$ ipython --no-banner

In [1]: import numpy as np

In [2]: np.set_printoptions(precision=2, suppress=True, linewidth=200)

In [3]: rnd = lambda a: np.round(a, 2) + 0

In [4]: m1 = np.load("sample8.npy")

In [5]: m1
Out[5]: 
array([[5, 7, 2],
       [1, 5, 7],
       [6, 7, 3]])

In [6]: np.einsum("ii->", m1)
Out[6]: np.int64(13)

In [7]: print(np.kron(np.eye(2, dtype=int), m1))
[[5 7 2 0 0 0]
 [1 5 7 0 0 0]
 [6 7 3 0 0 0]
 [0 0 0 5 7 2]
 [0 0 0 1 5 7]
 [0 0 0 6 7 3]]

In [8]: rnd(np.linalg.norm(m1[2], 1)), rnd(np.linalg.norm(m1[2], np.inf))
Out[8]: (np.float64(16.0), np.float64(7.0))

In [9]: rnd(np.linalg.norm(m1, "nuc"))
Out[9]: np.float64(20.8)

In [10]: rnd(np.linalg.norm(m1, 1)), rnd(np.linalg.norm(m1, np.inf))
Out[10]: (np.float64(19.0), np.float64(16.0))

In [11]: rnd(np.linalg.norm(m1) ** 2 / np.linalg.norm(m1, 2) ** 2)
Out[11]: np.float64(1.13)

In [12]: print(m1[2] @ m1[1])
62

In [13]: rnd(np.linalg.norm(m1, axis=0))
Out[13]: array([ 7.87, 11.09,  7.87])

In [14]: np.linalg.norm(m1, axis=1).argmax()
Out[14]: np.int64(2)

In [15]: vec = np.array([0, 5, -3])

In [16]: target = m1 @ vec

In [17]: c, lr = np.zeros(3), 1 / np.linalg.norm(m1, 2) ** 2

In [18]: for i in range(6):
    ...:     c -= lr * m1.T @ (m1 @ c - target)
    ...:     if i % 1 == 0: print(i, round(np.linalg.norm(m1 @ c - target), 2))
    ...: 
0 14.31
1 12.57
2 11.06
3 9.77
4 8.65
5 7.7

In [19]: rnd(np.linalg.cond(m1))
Out[19]: np.float64(20.28)

In [20]: X = np.minimum.outer(np.arange(1, 4), np.arange(1, 4)) * 3

In [21]: X
Out[21]: 
array([[3, 3, 3],
       [3, 6, 6],
       [3, 6, 9]])

In [22]: np.linalg.matrix_power(X, 4)
Out[22]: 
array([[ 5670, 10206, 12717],
       [10206, 18387, 22923],
       [12717, 22923, 28593]])

In [23]: print(np.allclose(X, X.T))
True

In [24]: print(np.trace(X))
18

In [25]: np.allclose(X @ X.T, X.T @ X)
Out[25]: True

In [26]: rnd(np.sort(np.abs(np.linalg.eigvals(X))))
Out[26]: array([ 0.92,  1.93, 15.15])

In [27]: (X + X.T) / 2
Out[27]: 
array([[3., 3., 3.],
       [3., 6., 6.],
       [3., 6., 9.]])

In [28]: (X - X.T) / 2
Out[28]: 
array([[0., 0., 0.],
       [0., 0., 0.],
       [0., 0., 0.]])

In [29]: M = np.loadtxt("w.csv", delimiter=",")

In [30]: print(M)
[[2. 2. 0. 0. 0. 0.]
 [4. 1. 0. 0. 0. 0.]
 [0. 1. 0. 0. 0. 0.]
 [0. 0. 2. 2. 0. 0.]
 [0. 0. 4. 1. 0. 0.]
 [0. 0. 0. 1. 0. 0.]
 [0. 0. 0. 0. 2. 2.]
 [0. 0. 0. 0. 4. 1.]
 [0. 0. 0. 0. 0. 1.]]

In [31]: hat = M @ np.linalg.solve(M.T @ M, M.T)

In [32]: np.allclose(hat @ hat, hat)
Out[32]: True

In [33]: rnd(hat @ M[:, 5])
Out[33]: array([0., 0., 0., 0., 0., 0., 2., 1., 1.])

In [34]: rnd(hat)
Out[34]: 
array([[ 0.71,  0.14,  0.43,  0.  ,  0.  ,  0.  ,  0.  ,  0.  ,  0.  ],
       [ 0.14,  0.93, -0.21,  0.  ,  0.  ,  0.  ,  0.  ,  0.  ,  0.  ],
       [ 0.43, -0.21,  0.36,  0.  ,  0.  ,  0.  ,  0.  ,  0.  ,  0.  ],
       [ 0.  ,  0.  ,  0.  ,  0.71,  0.14,  0.43,  0.  ,  0.  ,  0.  ],
       [ 0.  ,  0.  ,  0.  ,  0.14,  0.93, -0.21,  0.  ,  0.  ,  0.  ],
       [ 0.  ,  0.  ,  0.  ,  0.43, -0.21,  0.36,  0.  ,  0.  ,  0.  ],
       [ 0.  ,  0.  ,  0.  ,  0.  ,  0.  ,  0.  ,  0.71,  0.14,  0.43],
       [ 0.  ,  0.  ,  0.  ,  0.  ,  0.  ,  0.  ,  0.14,  0.93, -0.21],
       [ 0.  ,  0.  ,  0.  ,  0.  ,  0.  ,  0.  ,  0.43, -0.21,  0.36]])

In [35]: rnd(np.diag(hat))
Out[35]: array([0.71, 0.93, 0.36, 0.71, 0.93, 0.36, 0.71, 0.93, 0.36])

In [36]: vec = np.array([1, 1, 2, 3, 0, 2, 0, 1, 1])

In [37]: rnd(hat @ hat @ vec)
Out[37]: array([1.71, 0.64, 0.93, 3.  , 0.  , 2.  , 0.57, 0.71, 0.14])

In [38]: rnd(np.eye(9) - hat)
Out[38]: 
array([[ 0.29, -0.14, -0.43,  0.  ,  0.  ,  0.  ,  0.  ,  0.  ,  0.  ],
       [-0.14,  0.07,  0.21,  0.  ,  0.  ,  0.  ,  0.  ,  0.  ,  0.  ],
       [-0.43,  0.21,  0.64,  0.  ,  0.  ,  0.  ,  0.  ,  0.  ,  0.  ],
       [ 0.  ,  0.  ,  0.  ,  0.29, -0.14, -0.43,  0.  ,  0.  ,  0.  ],
       [ 0.  ,  0.  ,  0.  , -0.14,  0.07,  0.21,  0.  ,  0.  ,  0.  ],
       [ 0.  ,  0.  ,  0.  , -0.43,  0.21,  0.64,  0.  ,  0.  ,  0.  ],
       [ 0.  ,  0.  ,  0.  ,  0.  ,  0.  ,  0.  ,  0.29, -0.14, -0.43],
       [ 0.  ,  0.  ,  0.  ,  0.  ,  0.  ,  0.  , -0.14,  0.07,  0.21],
       [ 0.  ,  0.  ,  0.  ,  0.  ,  0.  ,  0.  , -0.43,  0.21,  0.64]])

In [39]: other = np.array([[0, 9], [3, 2], [9, 0], [6, 6], [4, 8], [3, 7]])

In [40]: print(np.linalg.matrix_rank(np.vstack([M, other.T])))
6

In [41]: other @ M
---------------------------------------------------------------------------
ValueError                                Traceback (most recent call last)
Cell In[41], line 1
----> 1 other @ M

ValueError: matmul: Input operand 1 has a mismatch in its core dimension 0, with gufunc signature (n?,k),(k,m?)->(n?,m?) (size 9 is different from 2)

In [42]: M @ other
Out[42]: 
array([[ 6., 22.],
       [ 3., 38.],
       [ 3.,  2.],
       [30., 12.],
       [42.,  6.],
       [ 6.,  6.],
       [14., 30.],
       [19., 39.],
       [ 3.,  7.]])

In [43]: np.einsum("ik,kj->ij", M, other)
Out[43]: 
array([[ 6., 22.],
       [ 3., 38.],
       [ 3.,  2.],
       [30., 12.],
       [42.,  6.],
       [ 6.,  6.],
       [14., 30.],
       [19., 39.],
       [ 3.,  7.]])

In [44]: np.vstack([M, other.T]).shape
Out[44]: (11, 6)

In [45]: other.T @ M.T
Out[45]: 
array([[ 6.,  3.,  3., 30., 42.,  6., 14., 19.,  3.],
       [22., 38.,  2., 12.,  6.,  6., 30., 39.,  7.]])

In [46]: np.einsum("ij->j", M)
Out[46]: array([6., 4., 6., 4., 6., 4.])

In [47]: print(np.linalg.matrix_rank(M @ other))
2
